% python3 -q
>>> import numpy as np
>>> import numpy.linalg as la
>>> np.set_printoptions(precision=1, suppress=True, linewidth=140)
>>> data = np.array([[2, 1, -1, 2], [1, 1, -3, 0], [-1, -3, 13, 4], [2, 0, 4, 4]])
>>> W1 = np.array([[0, 2, 0, -1], [0, -2, 0, 1], [1, 2, -1, 1], [2, -2, 0, -1]])
>>> b = np.array([-1, -1, 2, -2])
>>> hid = np.maximum(data @ W1 + b, 0)
>>> (hid > 0).astype(int)
array([[1, 0, 1, 0],
       [0, 0, 1, 0],
       [1, 1, 0, 1],
       [1, 1, 0, 0]])
>>> (hid > 0).mean(axis=0)
array([0.8, 0.5, 0.5, 0.2])
>>> la.matrix_rank(hid)
np.int64(4)
>>> W2 = np.array([[-2, -3], [-1, -3], [-2, 1], [-1, -1]])
>>> (hid @ W2).round(6).argmax(axis=1)
array([1, 1, 0, 0])
>>> U, s, Vh = la.svd(data)
>>> s.round(1) + 0
array([15.1,  4.9,  0. ,  0. ])
>>> Y = U[:, :2] @ np.diag(s[:2]) @ Vh[:2]
>>> la.matrix_rank(data, rtol=0.05)
np.int64(2)
>>> Y.round(1) + 0
array([[ 2.,  1., -1.,  2.],
       [ 1.,  1., -3.,  0.],
       [-1., -3., 13.,  4.],
       [ 2.,  0.,  4.,  4.]])
>>> round(float(np.abs(data - Y).max()), 1)
0.0
>>> round(la.norm(data - Y, 2), 1), round(s[2], 1)
(np.float64(0.0), np.float64(0.0))
>>> K = np.load("test14.npy")
>>> K
array([[ -8., -21.,  17.,  -7.],
       [ -6., -25.,  18.,  -8.],
       [ -6., -42.,  29., -14.],
       [  6.,   6.,  -6.,   1.]])
>>> w, evecs = la.eig(K)
>>> np.round(K @ evecs[:, 0] - w[0] * evecs[:, 0], 1) + 0
array([0., 0., 0., 0.])
>>> np.sort(la.eigvals(la.inv(K)))
array([-1. , -0.5, -0.2,  0.2])
>>> np.sort(la.eigvals(K @ K))
array([ 1.,  4., 25., 25.])
>>> m1 = np.load("dump.npy")
>>> m1
array([[  9,   6,   4,   9],
       [  9,  12,  10,   9],
       [ 10,  14,  15,   9],
       [ 18,  19,  21,  10],
       [ 18,  22,  21,  18],
       [ 27,  28,  29,  21],
       [ 28,  32,  36,  28],
       [ 29,  41,  38,  33],
       [ 33,  44,  39,  40],
       [ 40,  50,  46,  43],
       [ 44,  53,  49,  52],
       [ 49,  57,  57,  52],
       [ 51,  57,  59,  56],
       [ 59,  63,  66,  65],
       [ 61,  66,  69,  69],
       [ 66,  69,  69,  74],
       [ 73,  77,  76,  75],
       [ 76,  78,  77,  77],
       [ 76,  80,  83,  84],
       [ 80,  84,  86,  91],
       [ 82,  87,  88,  94],
       [ 90,  89,  92, 102],
       [ 92,  97,  95, 102],
       [ 98, 106, 101, 108],
       [105, 107, 108, 111],
       [105, 112, 109, 115]])
>>> q, evecs = la.qr(m1[:, :1])[0], la.qr(m1[:, 1:])[0]
>>> s = la.svd(q.T @ evecs, compute_uv=False)
>>> round(la.norm(q @ q.T - evecs @ evecs.T, 2), 1)
np.float64(1.0)
>>> (s > 0.9).sum()
np.int64(1)
>>> s
array([1.])
>>> np.degrees(np.arccos(s.clip(0, 1)))
array([2.2])
>>> U, s, Vh = la.svd(m1)
>>> np.argmax(s[:-1] / (s[1:] + 1e-6)) + 1
np.int64(1)
>>> s
array([677.3,  20.5,  11.7,   8.8])
>>> Y = U[:, :1] @ np.diag(s[:1]) @ Vh[:1]
>>> np.round(la.norm(m1 - Y) / la.norm(m1), 1)
np.float64(0.0)
>>> X = np.array([[-0.4, 0.6, 1.8, 0.9, 0.7, 0.3],
...     [-0.5, 0.7, -0.1, 0.5, -1.1, -0.8],
...     [-0.4, 0.7, 0.1, 0.4, -1.2, -0.9]])
>>> X
array([[-0.4,  0.6,  1.8,  0.9,  0.7,  0.3],
       [-0.5,  0.7, -0.1,  0.5, -1.1, -0.8],
       [-0.4,  0.7,  0.1,  0.4, -1.2, -0.9]])
>>> vec = np.array([5, 3, -4, 0, 0, 3])
>>> np.sign((X @ vec).round(6))
array([-1., -1., -1.])
>>> X @ np.eye(6)[0]
array([-0.4, -0.5, -0.4])
>>> X * vec
array([[-2. ,  1.8, -7.2,  0. ,  0. ,  0.9],
       [-2.5,  2.1,  0.4,  0. , -0. , -2.4],
       [-2. ,  2.1, -0.4,  0. , -0. , -2.7]])
>>> np.einsum("ij,j->i", X, vec)
array([-6.5, -2.4, -3. ])
>>> rng = np.random.default_rng(49053)
>>> Y = X + rng.integers(-2, 3, (3, 2)) @ rng.integers(-2, 3, (2, 6))
>>> Y
array([[-2.4, -5.4, -3.2, -0.1,  0.7,  0.3],
       [-0.5,  4.7,  3.9,  2.5,  0.9, -0.8],
       [-4.4,  0.7,  2.1,  4.4,  4.8, -0.9]])
>>> np.round(la.svd(Y - X, compute_uv=False), 1) + 0
array([10.6,  8.1,  0. ])
>>> la.matrix_rank(Y - X, tol=1e-8)
np.int64(2)
>>> np.round(la.norm(Y, 2) / la.norm(Y), 1)
np.float64(0.8)
>>> [round(float(x), 1) for x in la.svd(Y, compute_uv=False)[:3]]
[9.9, 7.8, 0.7]
>>> la.matrix_rank(Y, rtol=0.1)
np.int64(2)
>>> round(la.norm(X, 2) / la.norm(X), 1)
np.float64(0.7)
>>> la.matrix_rank(X, rtol=0.1)
np.int64(2)
>>> np.round(X[2] @ X[0], 1)
np.float64(0.0)
>>> round(la.norm(X[2] - X[0]), 1)
np.float64(2.9)
>>> round(la.norm(X) ** 2 / la.norm(X, 2) ** 2, 1)
np.float64(1.9)
>>> W0 = np.loadtxt("layer8.csv", delimiter=",")
>>> W0
array([[0., 1., 2., 3., 2., 3.],
       [3., 0., 1., 2., 3., 2.],
       [2., 3., 0., 1., 2., 3.],
       [3., 2., 3., 0., 1., 2.],
       [2., 3., 2., 3., 0., 1.],
       [1., 2., 3., 2., 3., 0.]])
>>> np.round(la.det(K.T), 1)
np.float64(-50.0)
>>> np.round(la.det(2 * K), 1), round(la.det(K), 1)
(np.float64(-800.0), np.float64(-50.0))
>>> np.poly(K)
array([  1.,   3., -23., -75., -50.])
>>> np.kron(np.eye(2, dtype=int), K)
array([[ -8., -21.,  17.,  -7.,  -0.,  -0.,   0.,  -0.],
       [ -6., -25.,  18.,  -8.,  -0.,  -0.,   0.,  -0.],
       [ -6., -42.,  29., -14.,  -0.,  -0.,   0.,  -0.],
       [  6.,   6.,  -6.,   1.,   0.,   0.,  -0.,   0.],
       [ -0.,  -0.,   0.,  -0.,  -8., -21.,  17.,  -7.],
       [ -0.,  -0.,   0.,  -0.,  -6., -25.,  18.,  -8.],
       [ -0.,  -0.,   0.,  -0.,  -6., -42.,  29., -14.],
       [  0.,   0.,  -0.,   0.,   6.,   6.,  -6.,   1.]])
>>> np.sort(np.abs(np.fft.fft(W0[0]))), np.sort(la.svd(W0, compute_uv=False))
(array([ 2. ,  2. ,  3. ,  3.5,  3.5, 11. ]), array([ 2. ,  2. ,  3. ,  3.5,  3.5, 11. ]))
>>> W0 @ np.ones(6)
array([11., 11., 11., 11., 11., 11.])
>>> np.fft.fft(W0[0])
array([11.+0.j , -3.+1.7j, -1.+1.7j, -3.+0.j , -1.-1.7j, -3.-1.7j])
>>> (W0 @ W0)[0]
array([23., 24., 23., 16., 19., 16.])
>>> W0 @ (-1.0) ** np.arange(6)
array([-3.,  3., -3.,  3., -3.,  3.])
>>> f = np.array([1, 2, 1, -1, 2, 1])
>>> Y = W0 + np.outer(f, np.eye(6)[0])
>>> la.matrix_rank(Y - W0)
np.int64(1)
>>> la.matrix_rank(la.inv(Y) - la.inv(W0), tol=1e-8)
np.int64(1)
>>> Y
array([[1., 1., 2., 3., 2., 3.],
       [5., 0., 1., 2., 3., 2.],
       [3., 3., 0., 1., 2., 3.],
       [2., 2., 3., 0., 1., 2.],
       [4., 3., 2., 3., 0., 1.],
       [2., 2., 3., 2., 3., 0.]])
>>> vec = np.array([-1, -2, 2, -2, -3, -1])
>>> rhs = W0 @ vec
>>> rhs
array([-13., -16., -19.,  -6., -11., -12.])
>>> np.round(la.solve(W0, W0[:, 3]), 1) + 0
array([0., 0., 0., 1., 0., 0.])
>>> la.solve(W0, rhs)
array([-1., -2.,  2., -2., -3., -1.])
>>> la.solve(W0, rhs + W0[:, 1])
array([-1., -1.,  2., -2., -3., -1.])
>>> Y = W0 / la.norm(W0, axis=1, keepdims=True)
>>> C2 = Y @ Y.T
>>> (C2 - 2 * np.eye(6)).round(6).argmax(axis=1)
array([1, 0, 1, 2, 3, 0])
>>> C2[5]
array([0.7, 0.7, 0.6, 0.7, 0.7, 1. ])
>>> J = np.load("run2.npy")
>>> J
array([[  0.7,   0.7,   0.5,   0.2,   1.1],
       [  0.8,   1. ,   1.2,   0.3,   2. ],
       [  0.9,   0.2,   0.5,   0.7,   3.6],
       [ -0.2,  -1.4,  -1. ,   1. ,   4.8],
       [ -1.7,   0.8,  -1.1,   0.5,   2.6],
       [ -0.2,   0.2,   0.1,  -0.6,  -2.5],
       [  0.4,   0.1,   2.1,  -1.9,  -8.7],
       [ -0.2,   0.4,   0.9,  -1.5,  -7.5],
       [  1.2,   0.9,   0.1,   1.3,   6. ],
       [  0.1,   2.1,   0.9,   0.9,   4.5],
       [  0.7,  -1.3,  -1.3,  -0.8,  -4.1],
       [  0.8,   1.5,   0.9,   0.5,   2.3],
       [  0.2,   0.2,  -0.3,  -0.8,  -3.9],
       [  1.1,   1.2,   0.7,  -0.7,  -3. ],
       [  0.8,   1.6,  -1.6,  -0.9,  -4.8],
       [  0.9,   1. ,   1.4,   1.1,   5.5],
       [  0.3,  -0.9,   0.1,   0.9,   4.7],
       [ -1.3,   1.3,  -0.3,   0.7,   3.6],
       [  0. ,  -1.2,  -0.9,   1.8,   9. ],
       [  0.1,  -0.1,  -1. ,   1.3,   6.5],
       [  0.8,  -0.1,  -0.1,  -2.1, -10.5],
       [  0. ,   0.8,  -0.5,   1.1,   5.6]])
>>> P = J @ la.solve(J.T @ J, J.T)
>>> np.allclose(P @ P, P)
True
>>> round(np.trace(P), 1)
np.float64(5.0)
>>> idx = J[:, 4] > np.median(J[:, 4])
>>> f = J[idx].mean(axis=0) - J[~idx].mean(axis=0)
>>> np.argsort(-np.abs(f).round(6), kind="stable")
array([4, 3, 0, 2, 1])
>>> round((((J - J.mean(axis=0)) @ f > 0) == idx).mean(), 1)
np.float64(0.9)
>>> idx.astype(int)
array([0, 0, 1, 1, 1, 0, 0, 0, 1, 1, 0, 0, 0, 0, 0, 1, 1, 1, 1, 1, 0, 1])
>>> mat = np.load("mat.npy")
>>> mat
array([[-0.4,  0.4, -0.3, -0.2,  0.7],
       [-0.6, -0.4,  0.6, -0.3,  0.1],
       [-0.6, -0.3, -0.5,  0.5, -0.2],
       [-0.1,  0.1, -0.4, -0.8, -0.5],
       [ 0.3, -0.7, -0.4, -0.2,  0.4]])
>>> Y = la.inv(mat)
>>> np.allclose(Y, mat.T)
True
>>> round(la.det(mat) * la.det(Y), 1)
np.float64(1.0)
>>> Y
array([[-0.4, -0.6, -0.6, -0.1,  0.3],
       [ 0.4, -0.4, -0.3,  0.1, -0.7],
       [-0.3,  0.6, -0.5, -0.4, -0.4],
       [-0.2, -0.3,  0.5, -0.8, -0.2],
       [ 0.7,  0.1, -0.2, -0.5,  0.4]])
>>> round(float(la.cond(mat)), 1)
1.0
>>> np.round(mat @ Y, 1) + 0
array([[1., 0., 0., 0., 0.],
       [0., 1., 0., 0., 0.],
       [0., 0., 1., 0., 0.],
       [0., 0., 0., 1., 0.],
       [0., 0., 0., 0., 1.]])
>>> la.inv(Y)
array([[-0.4,  0.4, -0.3, -0.2,  0.7],
       [-0.6, -0.4,  0.6, -0.3,  0.1],
       [-0.6, -0.3, -0.5,  0.5, -0.2],
       [-0.1,  0.1, -0.4, -0.8, -0.5],
       [ 0.3, -0.7, -0.4, -0.2,  0.4]])
